% python3 -q
>>> import numpy as np
>>> from numpy import linalg as LA
>>> np.set_printoptions(precision=3, suppress=True, linewidth=200)
>>> def rd(a):
...     return np.round(a, 3) + 0
... 
>>> A2 = np.array([[1, 2],
...     [1, 1],
...     [2, 0],
...     [1, 2],
...     [0, 1],
...     [2, 2],
...     [0, 1],
...     [2, 2],
...     [0, 2],
...     [1, 0],
...     [1, 0],
...     [2, 0],
...     [0, 0],
...     [2, 0]])
>>> W2 = np.array([[2, 7, -5, 5, -9, 6, 2, -7], [-9, 6, -5, -5, 8, 2, 0, -5]])
>>> feats = A2 @ W2
>>> feats
array([[-16,  19, -15,  -5,   7,  10,   2, -17],
       [ -7,  13, -10,   0,  -1,   8,   2, -12],
       [  4,  14, -10,  10, -18,  12,   4, -14],
       [-16,  19, -15,  -5,   7,  10,   2, -17],
       [ -9,   6,  -5,  -5,   8,   2,   0,  -5],
       [-14,  26, -20,   0,  -2,  16,   4, -24],
       [ -9,   6,  -5,  -5,   8,   2,   0,  -5],
       [-14,  26, -20,   0,  -2,  16,   4, -24],
       [-18,  12, -10, -10,  16,   4,   0, -10],
       [  2,   7,  -5,   5,  -9,   6,   2,  -7],
       [  2,   7,  -5,   5,  -9,   6,   2,  -7],
       [  4,  14, -10,  10, -18,  12,   4, -14],
       [  0,   0,   0,   0,   0,   0,   0,   0],
       [  4,  14, -10,  10, -18,  12,   4, -14]])
>>> A2 = feats[0, 0] * feats[1:] - np.outer(feats[1:, 0], feats[0])
>>> A2
array([[   0,  -75,   55,  -35,   65,  -58,  -18,   73],
       [   0, -300,  220, -140,  260, -232,  -72,  292],
       [   0,    0,    0,    0,    0,    0,    0,    0],
       [   0,   75,  -55,   35,  -65,   58,   18,  -73],
       [   0, -150,  110,  -70,  130, -116,  -36,  146],
       [   0,   75,  -55,   35,  -65,   58,   18,  -73],
       [   0, -150,  110,  -70,  130, -116,  -36,  146],
       [   0,  150, -110,   70, -130,  116,   36, -146],
       [   0, -150,  110,  -70,  130, -116,  -36,  146],
       [   0, -150,  110,  -70,  130, -116,  -36,  146],
       [   0, -300,  220, -140,  260, -232,  -72,  292],
       [   0,    0,    0,    0,    0,    0,    0,    0],
       [   0, -300,  220, -140,  260, -232,  -72,  292]])
>>> rd(feats[:, 0] / feats[0, 0])
array([ 1.   ,  0.438, -0.25 ,  1.   ,  0.562,  0.875,  0.562,  0.875,  1.125, -0.125, -0.125, -0.25 ,  0.   , -0.25 ])
>>> np.flatnonzero(~A2.round(6).any(axis=1))
array([ 2, 11])
>>> np.count_nonzero(feats)
np.int64(98)
>>> np.diff(feats, axis=0)
array([[  9,  -6,   5,   5,  -8,  -2,   0,   5],
       [ 11,   1,   0,  10, -17,   4,   2,  -2],
       [-20,   5,  -5, -15,  25,  -2,  -2,  -3],
       [  7, -13,  10,   0,   1,  -8,  -2,  12],
       [ -5,  20, -15,   5, -10,  14,   4, -19],
       [  5, -20,  15,  -5,  10, -14,  -4,  19],
       [ -5,  20, -15,   5, -10,  14,   4, -19],
       [ -4, -14,  10, -10,  18, -12,  -4,  14],
       [ 20,  -5,   5,  15, -25,   2,   2,   3],
       [  0,   0,   0,   0,   0,   0,   0,   0],
       [  2,   7,  -5,   5,  -9,   6,   2,  -7],
       [ -4, -14,  10, -10,  18, -12,  -4,  14],
       [  4,  14, -10,  10, -18,  12,   4, -14]])
>>> rd(feats.mean(axis=0))
array([ -6.214,  13.071, -10.   ,   0.714,  -2.214,   8.286,   2.143, -12.143])
>>> feats.sum(axis=0)
array([ -87,  183, -140,   10,  -31,  116,   30, -170])
>>> LA.matrix_rank(feats)
np.int64(2)
>>> np.unravel_index(np.abs(feats).argmax(), feats.shape)
(np.int64(5), np.int64(1))
>>> feats.sum(axis=1)
array([-15,  -7,   2, -15,  -8, -14,  -8, -14, -16,   1,   1,   2,   0,   2])
>>> x0 = np.array([-2, 2, 1, 2, 0, 0, 0, -1])
>>> h1 = np.maximum(feats @ x0, 0)
>>> np.maximum(feats @ x0, 0) - np.maximum(-feats @ x0, 0)
array([62, 42, 44, 62, 20, 84, 20, 84, 40, 22, 22, 44,  0, 44])
>>> np.flatnonzero(h1 > 1e-9)
array([ 0,  1,  2,  3,  4,  5,  6,  7,  8,  9, 10, 11, 13])
>>> np.maximum(feats @ (3 * x0), 0)
array([186, 126, 132, 186,  60, 252,  60, 252, 120,  66,  66, 132,   0, 132])
>>> np.tanh(feats @ x0)
array([1., 1., 1., 1., 1., 1., 1., 1., 1., 1., 1., 1., 0., 1.])
>>> feats.T @ h1
array([-5094, 10146, -7780,   320, -1322,  6352,  1620, -9400])
